In [1]: import numpy as np

In [2]: np.set_printoptions(precision=3, suppress=True, linewidth=100)

In [3]: X = np.array([[-2, 0, 1, 1, 1, -2, -1, -1, -2],
   ...:     [0, 2, -2, 2, -1, 2, 2, 1, 2],
   ...:     [-1, -1, 1, 1, -2, 2, 1, 2, -2],
   ...:     [-1, -2, 1, 0, 2, -1, 1, -2, -1],
   ...:     [1, -1, -2, 1, 1, 2, 2, 0, 2],
   ...:     [-2, -2, -1, 2, 2, -2, 0, -2, 2],
   ...:     [-2, 1, 0, 1, -2, 1, 2, 0, 2],
   ...:     [-2, 1, -2, -1, 2, 2, 2, 0, 1],
   ...:     [-2, -2, 2, 0, -2, 1, 2, -1, 0]])

In [4]: X[-1] = X[0] + -1 * X[1]

In [5]: X
Out[5]: 
array([[-2,  0,  1,  1,  1, -2, -1, -1, -2],
       [ 0,  2, -2,  2, -1,  2,  2,  1,  2],
       [-1, -1,  1,  1, -2,  2,  1,  2, -2],
       [-1, -2,  1,  0,  2, -1,  1, -2, -1],
       [ 1, -1, -2,  1,  1,  2,  2,  0,  2],
       [-2, -2, -1,  2,  2, -2,  0, -2,  2],
       [-2,  1,  0,  1, -2,  1,  2,  0,  2],
       [-2,  1, -2, -1,  2,  2,  2,  0,  1],
       [-2, -2,  3, -1,  2, -4, -3, -2, -4]])

In [6]: left, sigma, vt = np.linalg.svd(X)

In [7]: np.argmax(sigma[:-1] / (sigma[1:] + 1e-6)) + 1
Out[7]: np.int64(8)

In [8]: sigma.round(3) + 0
Out[8]: array([11.557,  6.867,  4.785,  3.942,  3.527,  2.239,  1.537,  0.169,  0.   ])

In [9]: B = left[:, :8] @ np.diag(sigma[:8]) @ vt[:8]

In [10]: round(np.linalg.norm(X - B) / np.linalg.norm(X), 3)
Out[10]: np.float64(0.0)

In [11]: np.linalg.matrix_rank(B)
Out[11]: np.int64(8)

In [12]: round(np.abs(X - B).max(), 3)
Out[12]: np.float64(0.0)

In [13]: round(float(np.linalg.norm(X - B, 2)), 3), round(float(sigma[8]), 3)
Out[13]: (0.0, 0.0)

In [14]: def softmax(z):
    ...:     e = np.exp(z - z.max(axis=-1, keepdims=True))
    ...:     return e / e.sum(axis=-1, keepdims=True)
    ...: 

In [15]: softmax(X).sum(axis=1)
Out[15]: array([1., 1., 1., 1., 1., 1., 1., 1., 1.])

In [16]: att = X @ X.T / np.sqrt(9)

In [17]: softmax(att)[3] @ X
Out[17]: array([-1.849, -1.968,  2.506, -0.701,  1.984, -3.433, -2.245, -1.982, -3.277])

In [18]: data = np.loadtxt("case7.csv", delimiter=",")

In [19]: data
Out[19]: 
array([[  0.686, -13.097,   4.52 ],
       [ 41.488,  18.959,  22.685],
       [  0.112, -14.418,   4.943],
       [  0.565, -13.436,   2.434],
       [  0.563, -13.981,   2.934],
       [ -1.843, -14.137,   4.667],
       [ 39.385,  17.795,  22.937],
       [ -0.808, -14.098,   6.358],
       [ 38.376,  17.762,  21.345],
       [ 40.6  ,  17.977,  21.463],
       [ -2.558, -14.995,   4.599],
       [ 41.07 ,  15.964,  20.325],
       [ -1.416, -14.436,   4.009],
       [ -0.342, -14.184,   5.736],
       [ 39.419,  17.75 ,  23.981],
       [ 41.226,  16.522,  23.249]])

In [20]: P = data @ np.linalg.solve(data.T @ data, data.T)

In [21]: np.allclose(P @ P, P)
Out[21]: True

In [22]: round(np.trace(P), 3)
Out[22]: np.float64(3.0)

In [23]: P @ data[:, 2]
Out[23]: 
array([ 4.52 , 22.685,  4.943,  2.434,  2.934,  4.667, 22.937,  6.358, 21.345, 21.463,  4.599,
       20.325,  4.009,  5.736, 23.981, 23.249])

In [24]: np.round(np.linalg.eigvalsh(P), 3) + 0
Out[24]: array([0., 0., 0., 0., 0., 0., 0., 0., 0., 0., 0., 0., 0., 1., 1., 1.])

In [25]: cov = np.cov(data, rowvar=False)

In [26]: np.median(data, axis=0)
Out[26]: array([  0.625, -13.267,   6.047])

In [27]: np.round(np.corrcoef(data[:, 2], data[:, 1])[0, 1], 3)
Out[27]: np.float64(0.991)

In [28]: np.argwhere(np.triu(np.abs(np.corrcoef(data.T)) > 0.8, 1))
Out[28]: 
array([[0, 1],
       [0, 2],
       [1, 2]])

In [29]: data.std(axis=0)
Out[29]: array([20.262, 15.702,  8.916])

In [30]: np.argsort(-data.std(axis=0).round(6), kind="stable")
Out[30]: array([0, 1, 2])

In [31]: np.corrcoef(data.T)
Out[31]: 
array([[1.   , 0.998, 0.988],
       [0.998, 1.   , 0.991],
       [0.988, 0.991, 1.   ]])

In [32]: cov
Out[32]: 
array([[437.898, 338.698, 190.434],
       [338.698, 263.005, 147.945],
       [190.434, 147.945,  84.792]])

In [33]: rng = np.random.default_rng(94)

In [34]: z = rng.permutation(3)

In [35]: z
Out[35]: array([0, 2, 1])

In [36]: B = cov[z][:, z]

In [37]: np.diag(B)
Out[37]: array([437.898,  84.792, 263.005])

In [38]: B
Out[38]: 
array([[437.898, 190.434, 338.698],
       [190.434,  84.792, 147.945],
       [338.698, 147.945, 263.005]])

In [39]: np.sort(np.abs(np.linalg.eigvals(B)))
Out[39]: array([  0.544,   1.664, 783.487])

In [40]: round(float(np.trace(B)), 3)
Out[40]: 785.695

In [41]: M = np.load("arr.npy")

In [42]: M
Out[42]: 
array([[1.382, 1.8  , 2.418],
       [1.179, 0.237, 1.059],
       [6.8  , 9.411, 4.61 ],
       [4.575, 6.79 , 4.215],
       [2.909, 3.398, 2.489],
       [3.223, 3.558, 2.335],
       [5.735, 8.681, 4.946],
       [2.802, 4.126, 3.324],
       [3.132, 5.298, 4.166],
       [3.882, 4.021, 2.139],
       [4.956, 7.206, 4.25 ],
       [4.135, 5.166, 3.032]])

In [43]: W2 = M[[1, 6]].astype(float)

In [44]: for _ in range(7):
    ...:     z = np.linalg.norm(M[:, None] - W2, axis=-1).argmin(axis=1)
    ...:     W2 = np.array([M[z == j].mean(axis=0) for j in range(2)])
    ...: 

In [45]: z
Out[45]: array([0, 0, 1, 1, 0, 0, 1, 0, 1, 0, 1, 1])

In [46]: W2[1] - W2[0]
Out[46]: array([2.326, 4.235, 1.909])
